$ python3 -q
>>> import numpy as np
>>> np.set_printoptions(precision=3, suppress=True, linewidth=200)
>>> def rd(a):
...     return np.round(a, 3) + 0
... 
>>> A = np.load("out8.npy")
>>> A
array([[ 2.018,  1.078,  0.938],
       [ 1.991,  0.982,  0.954],
       [ 2.023,  0.981,  1.032],
       [ 1.98 ,  0.97 ,  0.989],
       [ 2.055,  0.926,  1.071],
       [ 2.001,  1.97 ,  1.011],
       [ 2.055,  1.968,  0.876],
       [ 2.049,  1.973,  0.975],
       [ 1.987,  1.87 ,  1.003],
       [ 2.037,  1.996,  0.988],
       [ 2.05 ,  0.009, -0.031],
       [ 1.945,  0.048, -0.013],
       [ 2.038, -0.05 ,  0.032],
       [ 1.976,  0.007,  0.025],
       [ 1.974, -0.068, -0.088]])
>>> M2 = np.c_[A[:, :2] @ np.array([[-1, -3], [-2, -3]]), np.array([-1, -1, 0, 1, -1, -3, 1, -3, 1, -1, -3, 3, -3, -3, -3])]
>>> rd(M2)
array([[ -4.174,  -9.288,  -1.   ],
       [ -3.955,  -8.919,  -1.   ],
       [ -3.985,  -9.012,   0.   ],
       [ -3.92 ,  -8.85 ,   1.   ],
       [ -3.907,  -8.943,  -1.   ],
       [ -5.941, -11.913,  -3.   ],
       [ -5.991, -12.069,   1.   ],
       [ -5.995, -12.066,  -3.   ],
       [ -5.727, -11.571,   1.   ],
       [ -6.029, -12.099,  -1.   ],
       [ -2.068,  -6.177,  -3.   ],
       [ -2.041,  -5.979,   3.   ],
       [ -1.938,  -5.964,  -3.   ],
       [ -1.99 ,  -5.949,  -3.   ],
       [ -1.838,  -5.718,  -3.   ]])
>>> rd(np.linalg.norm(M2 - A @ np.linalg.lstsq(A, M2)[0], axis=0))
array([0.   , 0.   , 6.943])
>>> rd(np.linalg.lstsq(A, M2[:, 0])[0])
array([-1., -2.,  0.])
>>> np.linalg.matrix_rank(np.c_[A, M2])
np.int64(4)
>>> d = np.linalg.norm(A[:, None] - A[None], axis=-1)
>>> np.flatnonzero(d[10] < d.mean() / 2)
array([10, 11, 12, 13, 14])
>>> np.unravel_index(d.round(6).argmax(), d.shape)
(np.int64(9), np.int64(14))
>>> rd(np.linalg.norm(A, axis=1))
array([2.473, 2.416, 2.474, 2.416, 2.496, 2.984, 2.977, 3.007, 2.907, 3.018, 2.05 , 1.946, 2.039, 1.976, 1.977])
>>> d[10].round(6).argsort(kind="stable")[:4]
array([10, 12, 13, 11])
>>> rd(d[:5, :5])
array([[0.   , 0.101, 0.135, 0.125, 0.205],
       [0.101, 0.   , 0.084, 0.039, 0.145],
       [0.135, 0.084, 0.   , 0.062, 0.075],
       [0.125, 0.039, 0.062, 0.   , 0.12 ],
       [0.205, 0.145, 0.075, 0.12 , 0.   ]])
>>> np.linalg.matrix_rank(d ** 2)
np.int64(5)
>>> d.shape
(15, 15)
>>> proj = A @ np.linalg.solve(A.T @ A, A.T)
>>> np.linalg.matrix_rank(np.eye(15) - proj)
np.int64(12)
>>> rd(np.linalg.eigvalsh(proj))
array([0., 0., 0., 0., 0., 0., 0., 0., 0., 0., 0., 0., 1., 1., 1.])
>>> rd(np.linalg.norm(A) ** 2 / np.linalg.norm(A, 2) ** 2)
np.float64(1.111)
>>> rd(np.linalg.norm(A[2], 1)), rd(np.linalg.norm(A[2], np.inf))
(np.float64(4.036), np.float64(2.023))
>>> rd(A[2] @ A[9])
np.float64(7.099)
>>> x0 = np.array([7, 5, 2])
>>> rhs = A @ x0
>>> rd(np.linalg.pinv(A) @ A)
array([[1., 0., 0.],
       [0., 1., 0.],
       [0., 0., 1.]])
>>> rng = np.random.default_rng(247)
>>> rhs = rhs + 0.3 * rng.normal(size=15)
>>> rd(rhs)
array([21.369, 20.486, 21.693, 20.403, 21.468, 26.054, 26.021, 26.13 , 25.249, 26.182, 14.553, 13.661, 13.81 , 13.66 , 13.206])
>>> c, *_ = np.linalg.lstsq(A, rhs)
>>> [round(float(np.linalg.norm(np.linalg.solve(A.T @ A + lam * np.eye(3), A.T @ rhs))), 2) for lam in (0, 1, 10, 100)]
[8.82, 8.68, 7.85, 4.03]
>>> rd(c)
array([6.944, 4.953, 2.233])
>>> rd(A.T @ (rhs - A @ c))
array([0., 0., 0.])
>>> K = np.loadtxt("sample6.csv", delimiter=",")
>>> K
array([[-0.009, -0.045, -0.014, -0.003],
       [-1.198,  0.591, -1.119, -0.43 ],
       [-1.191,  0.597, -1.121, -0.433],
       [-1.197,  0.593, -1.099, -0.39 ],
       [ 1.208, -0.612,  1.062,  0.361],
       [ 2.39 , -1.151,  2.2  ,  0.813],
       [-1.2  ,  0.611, -1.075, -0.398],
       [ 1.23 , -0.541,  1.129,  0.389],
       [ 1.174, -0.618,  1.106,  0.412],
       [-1.179,  0.603, -1.116, -0.408],
       [-1.209,  0.583, -1.121, -0.436],
       [-1.191,  0.6  , -1.069, -0.39 ],
       [-2.385,  1.222, -2.197, -0.804]])
>>> d = np.linalg.norm(K[:, None] - K[None], axis=-1)
>>> d.mean(axis=1).argmax()
np.int64(5)
>>> rd(d[2])
array([1.794, 0.01 , 0.   , 0.049, 3.551, 5.335, 0.06 , 3.591, 3.57 , 0.029, 0.023, 0.068, 1.764])
>>> d.shape
(13, 13)
>>> left, sig, VT = np.linalg.svd(K)
>>> rd(sig)
array([7.54 , 0.108, 0.081, 0.032])
>>> M2 = left[:, :1] @ np.diag(sig[:1]) @ VT[:1]
>>> np.linalg.matrix_rank(M2)
np.int64(1)
>>> rd(np.linalg.norm(K - M2) / np.linalg.norm(K))
np.float64(0.018)
>>> M2 = np.array([[2, 1], [2, 0]])
>>> arr = np.tile(M2, (2, 2))
>>> arr
array([[2, 1, 2, 1],
       [2, 0, 2, 0],
       [2, 1, 2, 1],
       [2, 0, 2, 0]])
>>> # row 2 repeats row 0
>>> T = np.stack([arr, -3 * arr, arr[::-1]])
>>> T.sum(axis=0)
array([[-2, -2, -2, -2],
       [-2,  1, -2,  1],
       [-2, -2, -2, -2],
       [-2,  1, -2,  1]])
>>> rd(np.linalg.det(T))
array([0., 0., 0.])
>>> (T @ arr.T).shape
(3, 4, 4)
>>> rd(np.linalg.norm(T, axis=(1, 2)))
array([ 6., 18.,  6.])
>>> rk = np.linalg.matrix_rank(arr)
>>> rk
np.int64(2)
>>> ns = np.linalg.svd(arr)[2][rk:].T
>>> np.allclose(arr @ ns, 0)
True
>>> [int(np.linalg.matrix_rank(arr[:, :j + 1])) for j in range(4)]
[1, 2, 2, 2]
>>> rd(ns @ ns.T)
array([[ 0.5,  0. , -0.5,  0. ],
       [ 0. ,  0.5,  0. , -0.5],
       [-0.5,  0. ,  0.5,  0. ],
       [ 0. , -0.5,  0. ,  0.5]])
>>> M2 = arr / np.sqrt((arr ** 2).mean(axis=1, keepdims=True))
>>> rd(np.linalg.norm(M2, axis=1))
array([2., 2., 2., 2.])
>>> x0 = np.array([1, -1, -4, 9])
>>> h1 = np.maximum(arr @ x0, 0)
>>> arr * (h1 > 1e-9)[:, None]
array([[2, 1, 2, 1],
       [0, 0, 0, 0],
       [2, 1, 2, 1],
       [0, 0, 0, 0]])
>>> np.maximum(arr @ (3 * x0), 0)
array([6, 0, 6, 0])
>>> rd(np.tanh(arr @ x0))
array([ 0.964, -1.   ,  0.964, -1.   ])
>>> np.maximum(arr @ x0, 0) - np.maximum(-arr @ x0, 0)
array([ 2, -6,  2, -6])
>>> idx = rng.permutation(4)
>>> idx
array([1, 3, 0, 2])
>>> M2 = arr[idx][:, idx]
>>> rd(np.sort(np.abs(np.linalg.eigvals(M2))))
array([0.   , 0.   , 1.464, 5.464])
>>> rd(np.linalg.det(M2)), rd(np.linalg.det(arr[idx]))
(np.float64(0.0), np.float64(0.0))
>>> np.diag(M2)
array([0, 0, 2, 2])
>>> C = np.array([[-1, 0, -1, 3], [-2, 0, -2, 1]])
>>> mat = np.repeat(C, 28 // 2, axis=0)
>>> mat = mat + 0.05 * rng.normal(size=mat.shape)
>>> rd(mat)
array([[-0.899,  0.156, -1.044,  2.976],
       [-1.009,  0.03 , -0.939,  2.985],
       [-1.031, -0.024, -1.076,  2.874],
       [-1.065,  0.005, -0.995,  2.977],
       [-0.935, -0.052, -0.98 ,  3.014],
       [-0.991, -0.042, -0.997,  2.969],
       [-1.045,  0.008, -1.018,  3.054],
       [-0.962,  0.017, -0.969,  3.022],
       [-1.05 ,  0.031, -1.015,  2.959],
       [-1.035, -0.008, -1.014,  2.982],
       [-1.101, -0.029, -1.029,  2.999],
       [-0.993,  0.025, -0.949,  2.93 ],
       [-1.001, -0.012, -0.994,  3.029],
       [-1.032,  0.023, -1.08 ,  3.032],
       [-1.986,  0.046, -1.975,  0.996],
       [-1.962,  0.062, -1.999,  0.923],
       [-2.077,  0.013, -2.053,  1.043],
       [-2.035, -0.004, -2.017,  1.122],
       [-2.009, -0.021, -2.013,  1.027],
       [-2.016, -0.027, -2.082,  1.013],
       [-2.187, -0.077, -1.933,  0.954],
       [-2.014,  0.007, -2.074,  1.043],
       [-2.03 , -0.037, -1.972,  0.971],
       [-1.941, -0.075, -1.994,  1.062],
       [-1.933, -0.055, -2.015,  1.018],
       [-2.067, -0.122, -1.999,  1.02 ],
       [-2.047,  0.   , -1.944,  0.976],
       [-1.943,  0.025, -1.994,  1.068]])
>>> x0 = np.array([-1, 0, -1, 0])
>>> rhs = mat @ x0
>>> rd(np.linalg.pinv(mat) @ mat)
array([[1., 0., 0., 0.],
       [0., 1., 0., 0.],
       [0., 0., 1., 0.],
       [0., 0., 0., 1.]])
>>> rd(np.linalg.solve(mat.T @ mat, mat.T @ rhs))
array([-1.,  0., -1.,  0.])
>>> rhs = rhs + 0.05 * rng.normal(size=28)
>>> rd(rhs)
array([1.973, 1.891, 2.04 , 2.118, 1.944, 2.026, 2.081, 1.906, 2.052, 1.99 , 2.157, 1.986, 2.02 , 2.043, 3.945, 3.985, 4.185, 4.046, 4.029, 4.028, 4.162, 4.092, 4.026, 3.932, 3.91 , 4.111, 3.963,
       3.935])
>>> c, *_ = np.linalg.lstsq(mat, rhs)
>>> [round(float(np.linalg.norm(np.linalg.solve(mat.T @ mat + lam * np.eye(4), mat.T @ rhs))), 2) for lam in (0, 1, 10, 100)]
[1.43, 1.4, 1.25, 0.77]
>>> rd(c)
array([-1.166,  0.041, -0.835, -0.001])
>>> d = np.linalg.norm(mat[:, None] - mat[None], axis=-1)
>>> rd(d[:5, :5])
array([[0.   , 0.198, 0.248, 0.23 , 0.224],
       [0.198, 0.   , 0.186, 0.083, 0.121],
       [0.248, 0.186, 0.   , 0.138, 0.197],
       [0.23 , 0.083, 0.138, 0.   , 0.147],
       [0.224, 0.121, 0.197, 0.147, 0.   ]])
>>> np.unravel_index(d.round(6).argmax(), d.shape)
(np.int64(4), np.int64(20))
>>> np.linalg.matrix_rank(d ** 2)
np.int64(6)
